% ipython --no-banner

In [1]: import numpy as np

In [2]: np.set_printoptions(suppress=True, linewidth=140)

In [3]: tidy = lambda a: np.round(a, 2) + 0

In [4]: X = np.loadtxt("run1.csv", delimiter=",")

In [5]: X
Out[5]: 
array([[ 2.  , -0.7 ,  1.2 ,  0.6 ,  1.7 ],
       [-1.  , -1.7 , -0.6 , -0.5 , -1.  ],
       [ 0.4 , -1.  , -1.2 , -0.1 , -0.4 ],
       [-1.2 ,  1.29,  0.42,  1.59,  0.  ],
       [-0.6 ,  0.4 ,  0.3 ,  0.2 ,  1.2 ],
       [ 1.4 , -0.2 ,  0.1 ,  0.3 ,  1.2 ],
       [-2.1 ,  0.6 , -0.7 ,  0.6 ,  0.7 ],
       [-1.3 , -1.7 ,  0.1 ,  0.7 ,  0.  ],
       [ 0.9 ,  0.9 , -0.1 ,  0.2 ,  1.7 ],
       [-0.8 , -0.1 , -0.1 , -0.5 ,  0.1 ],
       [-1.2 ,  1.3 ,  0.4 ,  1.6 ,  0.  ]])

In [6]: Xs = (X - X.mean(axis=0)) / X.std(axis=0)

In [7]: tidy(Xs.std(axis=0))
Out[7]: array([1., 1., 1., 1., 1.])

In [8]: np.argwhere(np.abs(Xs) > 2)
Out[8]: array([], shape=(0, 2), dtype=int64)

In [9]: coef = np.linalg.lstsq(np.delete(Xs, 3, axis=1), Xs[:, 3])[0]

In [10]: np.abs(coef).argmax()
Out[10]: np.int64(2)

In [11]: tidy(1 - np.var(Xs[:, 3] - np.delete(Xs, 3, axis=1) @ coef))
Out[11]: np.float64(0.59)

In [12]: vec = np.array([3, 0, 0, 5, 3])

In [13]: y = X @ vec

In [14]: tidy(np.linalg.solve(X.T @ X, X.T @ y))
Out[14]: array([3., 0., 0., 5., 3.])

In [15]: tidy(np.linalg.lstsq(X, y)[0])
Out[15]: array([3., 0., 0., 5., 3.])

In [16]: tidy(y)
Out[16]: array([14.1 , -8.5 , -0.5 ,  4.35,  2.8 ,  9.3 , -1.2 , -0.4 ,  8.8 , -4.6 ,  4.4 ])

In [17]: rng = np.random.default_rng(103)

In [18]: y = y + 0.1 * rng.normal(size=11)

In [19]: tidy(y)
Out[19]: array([14.21, -8.63, -0.44,  4.23,  2.91,  9.14, -1.27, -0.46,  8.59, -4.51,  4.24])

In [20]: coef, *_ = np.linalg.lstsq(X, y)

In [21]: coef.round()
Out[21]: array([ 3., -0.,  0.,  5.,  3.])

In [22]: T = np.stack([X, 5 * X, X[::-1]])

In [23]: np.linalg.matrix_rank(T)
Out[23]: array([5, 5, 5])

In [24]: np.linalg.matrix_rank(T.reshape(3, -1))
Out[24]: np.int64(2)

In [25]: T.shape
Out[25]: (3, 11, 5)

In [26]: (T @ X.T).shape
Out[26]: (3, 11, 11)
